% ipython --no-banner

In [1]: import numpy as np

In [2]: np.set_printoptions(precision=2, suppress=True, linewidth=120)

In [3]: def rd(a):
   ...:     return np.round(a, 2) + 0
   ...: 

In [4]: K = np.loadtxt("case17.csv", delimiter=",")

In [5]: rd(K)
Out[5]: 
array([[0.05, 0.11, 0.16, 0.11, 0.16, 0.05, 0.11, 0.16, 0.11, 0.  ],
       [0.12, 0.24, 0.  , 0.  , 0.18, 0.  , 0.18, 0.06, 0.12, 0.12],
       [0.2 , 0.  , 0.13, 0.  , 0.  , 0.2 , 0.13, 0.13, 0.07, 0.13],
       [0.12, 0.  , 0.12, 0.18, 0.12, 0.12, 0.18, 0.  , 0.18, 0.  ],
       [0.19, 0.19, 0.06, 0.06, 0.19, 0.06, 0.  , 0.12, 0.12, 0.  ],
       [0.  , 0.12, 0.  , 0.19, 0.  , 0.06, 0.12, 0.19, 0.12, 0.19],
       [0.12, 0.06, 0.18, 0.18, 0.12, 0.18, 0.06, 0.  , 0.  , 0.12],
       [0.  , 0.11, 0.16, 0.  , 0.16, 0.16, 0.  , 0.16, 0.16, 0.11],
       [0.15, 0.  , 0.15, 0.  , 0.08, 0.08, 0.08, 0.  , 0.31, 0.15],
       [0.16, 0.05, 0.05, 0.  , 0.11, 0.  , 0.16, 0.16, 0.16, 0.16]])

In [6]: rd(K @ np.ones(10))
Out[6]: array([1., 1., 1., 1., 1., 1., 1., 1., 1., 1.])

In [7]: rd(K.sum(axis=1))
Out[7]: array([1., 1., 1., 1., 1., 1., 1., 1., 1., 1.])

In [8]: rd(np.linalg.matrix_power(K, 2))
Out[8]: 
array([[0.12, 0.09, 0.11, 0.06, 0.11, 0.11, 0.08, 0.09, 0.13, 0.09],
       [0.12, 0.12, 0.09, 0.05, 0.14, 0.07, 0.09, 0.08, 0.13, 0.09],
       [0.08, 0.07, 0.11, 0.08, 0.09, 0.1 , 0.1 , 0.13, 0.12, 0.12],
       [0.12, 0.06, 0.12, 0.1 , 0.1 , 0.11, 0.1 , 0.07, 0.14, 0.09],
       [0.11, 0.12, 0.1 , 0.05, 0.13, 0.07, 0.09, 0.1 , 0.15, 0.07],
       [0.1 , 0.07, 0.1 , 0.07, 0.12, 0.09, 0.11, 0.08, 0.15, 0.11],
       [0.12, 0.08, 0.09, 0.09, 0.09, 0.09, 0.12, 0.11, 0.12, 0.09],
       [0.11, 0.1 , 0.09, 0.04, 0.1 , 0.09, 0.09, 0.12, 0.15, 0.12],
       [0.13, 0.05, 0.12, 0.05, 0.09, 0.09, 0.1 , 0.09, 0.16, 0.12],
       [0.11, 0.08, 0.12, 0.05, 0.13, 0.09, 0.08, 0.1 , 0.14, 0.1 ]])

In [9]: rd(np.linalg.matrix_power(K, 100))
Out[9]: 
array([[0.11, 0.08, 0.11, 0.06, 0.11, 0.09, 0.1 , 0.1 , 0.14, 0.1 ],
       [0.11, 0.08, 0.11, 0.06, 0.11, 0.09, 0.1 , 0.1 , 0.14, 0.1 ],
       [0.11, 0.08, 0.11, 0.06, 0.11, 0.09, 0.1 , 0.1 , 0.14, 0.1 ],
       [0.11, 0.08, 0.11, 0.06, 0.11, 0.09, 0.1 , 0.1 , 0.14, 0.1 ],
       [0.11, 0.08, 0.11, 0.06, 0.11, 0.09, 0.1 , 0.1 , 0.14, 0.1 ],
       [0.11, 0.08, 0.11, 0.06, 0.11, 0.09, 0.1 , 0.1 , 0.14, 0.1 ],
       [0.11, 0.08, 0.11, 0.06, 0.11, 0.09, 0.1 , 0.1 , 0.14, 0.1 ],
       [0.11, 0.08, 0.11, 0.06, 0.11, 0.09, 0.1 , 0.1 , 0.14, 0.1 ],
       [0.11, 0.08, 0.11, 0.06, 0.11, 0.09, 0.1 , 0.1 , 0.14, 0.1 ],
       [0.11, 0.08, 0.11, 0.06, 0.11, 0.09, 0.1 , 0.1 , 0.14, 0.1 ]])

In [10]: rd(np.sort(np.abs(np.linalg.eigvals(K)))[::-1])
Out[10]: array([1.  , 0.3 , 0.26, 0.18, 0.18, 0.18, 0.18, 0.15, 0.13, 0.13])

In [11]: pr = np.eye(10)[2]

In [12]: for _ in range(7):
    ...:     pr = pr @ K
    ...:     print(pr.round(2))
    ...: 
[0.2  0.   0.13 0.   0.   0.2  0.13 0.13 0.07 0.13]
[0.08 0.07 0.11 0.08 0.09 0.1  0.1  0.13 0.12 0.12]
[0.11 0.08 0.11 0.06 0.11 0.09 0.1  0.1  0.14 0.1 ]
[0.11 0.08 0.11 0.06 0.11 0.09 0.1  0.1  0.14 0.1 ]
[0.11 0.08 0.11 0.06 0.11 0.09 0.1  0.1  0.14 0.1 ]
[0.11 0.08 0.11 0.06 0.11 0.09 0.1  0.1  0.14 0.1 ]
[0.11 0.08 0.11 0.06 0.11 0.09 0.1  0.1  0.14 0.1 ]

In [13]: rng = np.random.default_rng(6129)

In [14]: lab = rng.permutation(10)

In [15]: lab
Out[15]: array([0, 3, 5, 4, 6, 9, 2, 8, 1, 7])

In [16]: B = K[lab][:, lab]

In [17]: rd(np.trace(B))
Out[17]: np.float64(1.53)

In [18]: x0 = np.array([2, 0, -3, -3, -1, 0, 0, -3, 3, -2])

In [19]: rhs = K @ x0

In [20]: rd(rhs)
Out[20]: array([-1.  ,  0.  , -0.47, -0.24, -0.19, -1.12, -1.18, -0.84,  0.38, -0.26])

In [21]: rd(np.linalg.solve(K.T, K[4]))
Out[21]: array([0., 0., 0., 0., 1., 0., 0., 0., 0., 0.])

In [22]: B = K + rng.integers(-2, 3, (10, 1)) @ rng.integers(-2, 3, (1, 10))

In [23]: rd(B)
Out[23]: 
array([[ 0.05,  2.11,  1.16, -0.89,  0.16,  2.05,  1.11,  1.16,  2.11,  2.  ],
       [ 0.12,  0.24,  0.  ,  0.  ,  0.18,  0.  ,  0.18,  0.06,  0.12,  0.12],
       [ 0.2 ,  0.  ,  0.13,  0.  ,  0.  ,  0.2 ,  0.13,  0.13,  0.07,  0.13],
       [ 0.12, -4.  , -1.88,  2.18,  0.12, -3.88, -1.82, -2.  , -3.82, -4.  ],
       [ 0.19,  2.19,  1.06, -0.94,  0.19,  2.06,  1.  ,  1.12,  2.12,  2.  ],
       [ 0.  ,  2.12,  1.  , -0.81,  0.  ,  2.06,  1.12,  1.19,  2.12,  2.19],
       [ 0.12,  0.06,  0.18,  0.18,  0.12,  0.18,  0.06,  0.  ,  0.  ,  0.12],
       [ 0.  ,  4.11,  2.16, -2.  ,  0.16,  4.16,  2.  ,  2.16,  4.16,  4.11],
       [ 0.15,  2.  ,  1.15, -1.  ,  0.08,  2.08,  1.08,  1.  ,  2.31,  2.15],
       [ 0.16, -1.95, -0.95,  1.  ,  0.11, -2.  , -0.84, -0.84, -1.84, -1.84]])

In [24]: rd(np.linalg.svd(B - K, compute_uv=False))
Out[24]: array([16.12,  0.  ,  0.  ,  0.  ,  0.  ,  0.  ,  0.  ,  0.  ,  0.  ,  0.  ])

In [25]: np.linalg.matrix_rank(B - K, tol=1e-8)
Out[25]: np.int64(1)

In [26]: A = np.loadtxt("test17.csv", delimiter=",")

In [27]: A
Out[27]: 
array([[-0.42,  2.97,  1.54,  3.21],
       [ 0.02,  2.97,  0.42,  2.9 ],
       [-0.01,  3.16,  0.74,  2.81],
       [ 0.05,  3.1 ,  0.98,  3.08],
       [ 0.36,  2.58,  1.13,  2.86],
       [ 0.77,  3.04,  1.03,  2.85],
       [ 0.11,  2.83,  0.86,  2.77],
       [-0.27,  2.71,  0.87,  2.82],
       [ 0.85, -0.02,  0.88,  0.  ],
       [ 0.81,  0.14,  1.03, -0.31],
       [ 0.58,  0.66,  0.82, -0.04],
       [ 0.75, -0.04,  0.8 , -0.05],
       [ 0.65, -0.15,  1.47,  0.29],
       [ 1.38,  0.36,  1.36, -0.32],
       [ 0.99, -0.41,  0.65, -0.18],
       [ 0.93, -0.09,  1.18,  0.7 ],
       [ 1.14, -0.24,  0.  ,  0.  ],
       [ 1.03,  0.8 ,  0.13,  0.28],
       [ 1.41,  0.16,  0.02,  0.26],
       [ 1.08,  0.3 , -0.17,  0.05],
       [ 1.02, -0.25, -0.13, -0.13],
       [ 0.71,  0.  ,  0.29, -0.05],
       [ 0.95, -0.01, -0.29, -0.29],
       [ 0.77,  0.17,  0.28, -0.22]])

In [28]: C2 = np.cov(A, rowvar=False)

In [29]: np.argsort(-A.std(axis=0).round(6), kind="stable")
Out[29]: array([3, 1, 2, 0])

In [30]: rd(np.corrcoef(A.T))
Out[30]: 
array([[ 1.  , -0.81, -0.43, -0.83],
       [-0.81,  1.  ,  0.37,  0.97],
       [-0.43,  0.37,  1.  ,  0.41],
       [-0.83,  0.97,  0.41,  1.  ]])

In [31]: rd(C2)
Out[31]: 
array([[ 0.25, -0.57, -0.12, -0.59],
       [-0.57,  1.94,  0.28,  1.92],
       [-0.12,  0.28,  0.29,  0.31],
       [-0.59,  1.92,  0.31,  2.02]])

In [32]: rd(np.corrcoef(A[:, 1], A[:, 0])[0, 1])
Out[32]: np.float64(-0.81)

In [33]: x0 = np.array([1, 0, 1, 0])

In [34]: rhs = C2 @ x0

In [35]: rd(rhs)
Out[35]: array([ 0.13, -0.29,  0.17, -0.28])

In [36]: rd(np.linalg.solve(C2, rhs + C2[:, 3]))
Out[36]: array([1., 0., 1., 1.])

In [37]: rd(np.linalg.solve(C2.T, C2[1]))
Out[37]: array([0., 1., 0., 0.])

In [38]: rd(np.linalg.solve(C2, C2[:, 2]))
Out[38]: array([0., 0., 1., 0.])

In [39]: rd(np.linalg.solve(C2, -2 * rhs))
Out[39]: array([-2.,  0., -2.,  0.])

In [40]: Q, evecs = np.linalg.qr(A[:, :1])[0], np.linalg.qr(A[:, 1:])[0]

In [41]: sig = np.linalg.svd(Q.T @ evecs, compute_uv=False)

In [42]: rd(np.linalg.norm(Q @ Q.T - evecs @ evecs.T, 2))
Out[42]: np.float64(1.0)

In [43]: rd(sig)
Out[43]: array([0.6])

In [44]: x0 = np.array([4, 0, -2, -2])

In [45]: rhs = A @ x0

In [46]: rd(np.linalg.solve(A.T @ A, A.T @ rhs))
Out[46]: array([ 4.,  0., -2., -2.])

In [47]: rd(np.linalg.pinv(A) @ A)
Out[47]: 
array([[1., 0., 0., 0.],
       [0., 1., 0., 0.],
       [0., 0., 1., 0.],
       [0., 0., 0., 1.]])

In [48]: rhs = rhs + 0.05 * rng.normal(size=24)

In [49]: rd(rhs)
Out[49]: 
array([-11.2 ,  -6.61,  -7.13,  -7.89,  -6.56,  -4.6 ,  -6.85,  -8.44,   1.69,   1.7 ,   0.75,   1.38,  -0.91,   3.38,
         3.05,  -0.09,   4.53,   3.33,   5.1 ,   4.52,   4.64,   2.44,   5.01,   2.92])

In [50]: coef, *_ = np.linalg.lstsq(A, rhs)

In [51]: [round(float(np.linalg.norm(np.linalg.solve(A.T @ A + lam * np.eye(4), A.T @ rhs))), 2) for lam in (0, 1, 10, 100)]
Out[51]: [4.91, 4.37, 2.7, 1.11]

In [52]: F = np.loadtxt("x.csv", delimiter=",")

In [53]: F
Out[53]: 
array([[1., 4., 0., 0.],
       [4., 0., 4., 0.],
       [0., 4., 0., 4.],
       [0., 0., 4., 0.]])

In [54]: w, evecs = np.linalg.eig(F)

In [55]: rd(np.sort(np.linalg.eigvals(F.T)))
Out[55]: array([-6.35, -2.13,  2.85,  6.63])

In [56]: rd(np.sort(np.linalg.eigvals(np.linalg.inv(F))))
Out[56]: array([-0.47, -0.16,  0.15,  0.35])

In [57]: rd(w)
Out[57]: array([-6.35, -2.13,  6.63,  2.85])

In [58]: rd(np.sort(np.linalg.eigvals(F @ F)))
Out[58]: array([ 4.54,  8.13, 40.34, 43.99])

In [59]: lab = rng.permutation(4)

In [60]: B = F[:, lab] * rng.choice([-1, 1], 4)

In [61]: B
Out[61]: 
array([[-0., -0.,  1.,  4.],
       [-0., -4.,  4.,  0.],
       [-4., -0.,  0.,  4.],
       [-0., -4.,  0.,  0.]])

In [62]: U, _, Vt = np.linalg.svd(F.T @ B)

In [63]: lab
Out[63]: array([3, 2, 0, 1])

In [64]: Q, r_ = np.linalg.qr(F)

In [65]: rd(np.abs(np.diag(r_)))
Out[65]: array([4.12, 5.57, 4.06, 2.74])

In [66]: rd(r_)
Out[66]: 
array([[-4.12, -0.97, -3.88,  0.  ],
       [ 0.  ,  5.57, -0.68,  2.87],
       [ 0.  ,  0.  , -4.06, -0.48],
       [ 0.  ,  0.  ,  0.  , -2.74]])

In [67]: np.allclose(r_.T @ r_, F.T @ F)
Out[67]: True

In [68]: Q.shape, r_.shape
Out[68]: ((4, 4), (4, 4))

In [69]: rd(abs(r_[0, 0])), rd(np.linalg.norm(F[:, 0]))
Out[69]: (np.float64(4.12), np.float64(4.12))

In [70]: rd(Q @ r_)
Out[70]: 
array([[1., 4., 0., 0.],
       [4., 0., 4., 0.],
       [0., 4., 0., 4.],
       [0., 0., 4., 0.]])

In [71]: rd(np.trace(Q @ Q.T))
Out[71]: np.float64(4.0)

In [72]: w, evecs = np.linalg.eigvalsh(F)
ValueError: too many values to unpack (expected 2)


In [73]: w, evecs = np.linalg.eigh(F)

In [74]: rd(np.linalg.eigvalsh(F @ F))
Out[74]: array([ 4.54,  8.13, 40.34, 43.99])

In [75]: rd(evecs.T @ evecs)
Out[75]: 
array([[1., 0., 0., 0.],
       [0., 1., 0., 0.],
       [0., 0., 1., 0.],
       [0., 0., 0., 1.]])

In [76]: rd(evecs.T @ F @ evecs)
Out[76]: 
array([[-6.35,  0.  ,  0.  ,  0.  ],
       [ 0.  , -2.13,  0.  ,  0.  ],
       [ 0.  ,  0.  ,  2.85,  0.  ],
       [ 0.  ,  0.  ,  0.  ,  6.63]])

In [77]: np.unique(w.round(6) + 0, return_counts=True)[1]
Out[77]: array([1, 1, 1, 1])

In [78]: (w > 1e-8).sum(), (w < -1e-8).sum()
Out[78]: (np.int64(2), np.int64(2))

In [79]: rd(np.linalg.svd(F, compute_uv=False))
Out[79]: array([6.63, 6.35, 2.85, 2.13])

In [80]: rd(w)
Out[80]: array([-6.35, -2.13,  2.85,  6.63])

In [81]: rd(np.linalg.norm(F, 1)), rd(np.linalg.norm(F, np.inf))
Out[81]: (np.float64(8.0), np.float64(8.0))

In [82]: np.linalg.norm(F, axis=1).argmax()
Out[82]: np.int64(1)

In [83]: rd(np.linalg.norm(F, axis=0))
Out[83]: array([4.12, 5.66, 5.66, 4.  ])

In [84]: rd(np.linalg.norm(F) ** 2 / np.linalg.norm(F, 2) ** 2)
Out[84]: np.float64(2.21)

In [85]: rd(np.linalg.norm(F, 2))
Out[85]: np.float64(6.63)

In [86]: rd(np.linalg.norm(F, "nuc"))
Out[86]: np.float64(17.97)

In [87]: J = np.load("sample8.npy")

In [88]: J
Out[88]: 
array([[ 2, -2, -2,  0,  0,  2, -2,  0,  0,  2],
       [ 2, -2,  1,  0,  0,  2, -2,  0,  0,  0],
       [-3,  0, -1,  0,  0,  2,  3,  0,  0,  0],
       [ 0,  0,  0,  0,  0,  0,  0,  3, -1,  0],
       [ 0,  0,  0,  0,  0,  0,  0,  1,  2,  0],
       [-3,  2,  1,  0,  0, -1,  3,  0,  0, -1],
       [-1,  3,  0,  0,  0, -2,  2,  0,  0,  3],
       [ 0,  0,  0,  2,  0,  0,  0,  3, -2,  0],
       [ 0,  0,  0, -2, -3,  0,  0, -3,  0,  0],
       [ 1,  3, -3,  0,  0, -2,  1,  0,  0,  3]])

In [89]: x0 = np.array([8, 1, 9, 9, 9, 4, 6, 6, 3, 5])

In [90]: rhs = J @ x0

In [91]: coef, lr = np.zeros(10), 1 / np.linalg.norm(J, 2) ** 2

In [92]: for i in range(300):
    ...:     coef -= lr * J.T @ (J @ coef - rhs)
    ...:     if i % 50 == 0: print(i, round(np.linalg.norm(J @ coef - rhs), 2))
    ...: 
0 47.53
50 5.19
100 3.38
150 2.36
200 1.67
250 1.2

In [93]: rd(coef)
Out[93]: array([5.31, 3.61, 8.65, 8.96, 9.02, 5.39, 2.19, 6.01, 2.99, 5.  ])

In [94]: rd(np.linalg.cond(J))
Out[94]: np.float64(136.21)

In [95]: def softmax(z):
    ...:     e = np.exp(z - z.max(axis=-1, keepdims=True))
    ...:     return e / e.sum(axis=-1, keepdims=True)
    ...: 

In [96]: rd(softmax(J[9]))
Out[96]: array([0.05, 0.4 , 0.  , 0.02, 0.02, 0.  , 0.05, 0.02, 0.02, 0.4 ])

In [97]: rd(softmax(10 * J[9]))
Out[97]: array([0. , 0.5, 0. , 0. , 0. , 0. , 0. , 0. , 0. , 0.5])

In [98]: rd(softmax(J).sum(axis=1))
Out[98]: array([1., 1., 1., 1., 1., 1., 1., 1., 1., 1.])

In [99]: rd(softmax(J[9] + 2))
Out[99]: array([0.05, 0.4 , 0.  , 0.02, 0.02, 0.  , 0.05, 0.02, 0.02, 0.4 ])

In [100]: att = J @ J.T / np.sqrt(10)

In [101]: softmax(att).round(6).argmax(axis=1)
Out[101]: array([0, 1, 2, 7, 4, 5, 6, 7, 8, 9])

In [102]: rd(softmax(att + np.triu(np.full(att.shape, -np.inf), 1)))
Out[102]: 
array([[1.  , 0.  , 0.  , 0.  , 0.  , 0.  , 0.  , 0.  , 0.  , 0.  ],
       [0.28, 0.72, 0.  , 0.  , 0.  , 0.  , 0.  , 0.  , 0.  , 0.  ],
       [0.  , 0.  , 1.  , 0.  , 0.  , 0.  , 0.  , 0.  , 0.  , 0.  ],
       [0.04, 0.04, 0.04, 0.89, 0.  , 0.  , 0.  , 0.  , 0.  , 0.  ],
       [0.11, 0.11, 0.11, 0.15, 0.53, 0.  , 0.  , 0.  , 0.  , 0.  ],
       [0.  , 0.  , 0.04, 0.  , 0.  , 0.96, 0.  , 0.  , 0.  , 0.  ],
       [0.  , 0.  , 0.  , 0.  , 0.  , 0.02, 0.98, 0.  , 0.  , 0.  ],
       [0.  , 0.  , 0.  , 0.13, 0.  , 0.  , 0.  , 0.85, 0.  , 0.  ],
       [0.  , 0.  , 0.  , 0.  , 0.  , 0.  , 0.  , 0.  , 0.99, 0.  ],
       [0.  , 0.  , 0.  , 0.  , 0.  , 0.  , 0.04, 0.  , 0.  , 0.96]])

In [103]: r0 = np.array([0, 0, 2, 1, 2, 2, 2, 2, 1, 2])

In [104]: B = J + np.outer(r0, np.eye(10)[1])

In [105]: np.linalg.matrix_rank(np.linalg.inv(B) - np.linalg.inv(J), tol=1e-8)
Out[105]: np.int64(1)

In [106]: data = np.load("a.npy")

In [107]: data
Out[107]: 
array([[-4.54, -2.69, -3.79, -1.41,  1.59, -3.09, -5.25,  4.97,  0.7 ,  0.61],
       [-2.32,  1.61,  1.53,  1.21,  1.67, -1.77, -0.96,  3.21,  2.41,  0.06],
       [-3.21,  1.13,  0.65,  0.19,  1.94, -2.84, -2.12,  5.35,  2.27, -0.38],
       [-2.4 ,  2.38,  1.93,  0.2 ,  2.02, -2.94, -0.84,  5.81,  2.48, -0.85],
       [-2.37,  2.42,  1.94,  0.2 ,  1.97, -2.91, -0.8 ,  5.84,  2.41, -0.94],
       [-0.98,  2.33,  1.42, -1.41,  1.55, -3.09, -0.08,  7.01,  1.45, -1.89],
       [-1.69,  1.35,  2.37,  3.19,  0.93,  0.49, -0.16, -1.67,  2.35,  1.2 ],
       [ 2.35, -2.44, -1.98, -0.24, -2.04,  2.83,  0.89, -5.94, -2.55,  0.87],
       [-1.07, -5.19, -6.2 , -3.18, -0.82, -0.35, -3.82,  0.2 , -3.  ,  0.61],
       [-0.99, -5.18, -6.08, -3.21, -0.85, -0.39, -3.79,  0.21, -3.03,  0.55],
       [ 0.04,  0.03, -0.05,  0.03, -0.06,  0.1 ,  0.03, -0.01, -0.02, -0.05],
       [-0.6 ,  4.23,  4.21,  1.14,  1.65, -1.76,  1.63,  4.28,  2.78, -1.09],
       [-5.05, -1.54, -2.03,  0.26,  1.93, -2.82, -4.79,  4.32,  1.94,  0.95],
       [-3.05,  1.92,  0.87, -0.77,  2.49, -4.01, -1.9 ,  8.18,  2.4 , -1.14],
       [ 3.64,  1.5 ,  2.51,  1.45, -1.71,  3.15,  3.96, -5.52, -0.81,  0.04],
       [-0.56, -3.44, -3.38, -0.61, -0.84,  0.93, -2.07, -2.61, -1.56,  1.21],
       [ 0.47,  2.53,  3.14,  1.57,  0.47,  0.2 ,  1.93, -0.08,  1.54, -0.34],
       [-5.02, -1.51, -2.01,  0.19,  1.98, -2.87, -4.65,  4.47,  1.89,  0.92],
       [-0.18,  2.9 ,  2.41, -0.34,  1.23, -2.  ,  1.01,  4.84,  1.51, -1.47],
       [-2.24, -1.37, -0.77,  1.71,  0.34,  0.26, -2.03, -1.58,  0.9 ,  1.49],
       [ 1.35,  0.08, -0.41, -1.55, -0.42, -0.2 ,  0.69,  1.09, -1.09, -0.96],
       [ 0.24,  1.58,  0.65, -2.02,  0.84, -2.23,  0.37,  5.4 ,  0.22, -1.81],
       [-0.79, -0.49, -1.07, -1.05,  0.42, -1.06, -1.12,  2.14, -0.09, -0.23],
       [ 0.96,  5.28,  6.24,  3.15,  0.71,  0.41,  3.84, -0.23,  2.95, -0.63],
       [-2.22, -1.31, -0.81,  1.56,  0.37,  0.21, -1.99, -1.61,  0.98,  1.47],
       [ 0.39,  1.75,  2.84,  2.7 ,  0.05,  1.27,  1.8 , -2.79,  1.29,  0.56],
       [ 3.83,  2.3 ,  2.86,  0.42, -1.13,  1.99,  4.23, -2.8 , -0.71, -0.83],
       [-2.12,  0.28, -0.17, -0.48,  1.21, -1.93, -1.58,  3.68,  1.08, -0.34],
       [ 3.41,  3.61,  4.63,  1.98, -0.78,  2.17,  4.78, -3.39,  0.68, -0.54],
       [ 1.1 ,  5.31,  6.15,  3.18,  0.81,  0.36,  3.76, -0.29,  2.94, -0.59],
       [-4.1 , -0.2 , -0.69,  0.27,  2.02, -2.85, -3.43,  4.93,  2.08,  0.32],
       [ 4.93,  0.74,  1.77,  0.8 , -2.35,  4.02,  4.44, -7.01, -2.01,  0.08],
       [ 3.27, -0.33, -0.33, -1.19, -1.58,  1.82,  2.35, -2.65, -2.25, -0.53],
       [ 0.73, -0.27,  0.68,  2.07, -0.81,  2.22,  0.86, -4.88,  0.07,  1.21],
       [ 3.19, -0.27, -0.3 , -1.15, -1.68,  1.78,  2.31, -2.67, -2.2 , -0.62],
       [ 5.82,  2.05,  3.03,  0.84, -2.38,  3.96,  5.87, -6.62, -1.88, -0.46]])

In [108]: P = data @ np.linalg.solve(data.T @ data, data.T)

In [109]: rd(P @ data[:, 1])
Out[109]: 
array([-2.69,  1.61,  1.13,  2.38,  2.42,  2.33,  1.35, -2.44, -5.19, -5.18,  0.03,  4.23, -1.54,  1.92,  1.5 , -3.44,
        2.53, -1.51,  2.9 , -1.37,  0.08,  1.58, -0.49,  5.28, -1.31,  1.75,  2.3 ,  0.28,  3.61,  5.31, -0.2 ,  0.74,
       -0.33, -0.27, -0.27,  2.05])

In [110]: rd(np.linalg.eigvalsh(P))
Out[110]: 
array([0., 0., 0., 0., 0., 0., 0., 0., 0., 0., 0., 0., 0., 0., 0., 0., 0., 0., 0., 0., 0., 0., 0., 0., 0., 0., 1., 1.,
       1., 1., 1., 1., 1., 1., 1., 1.])
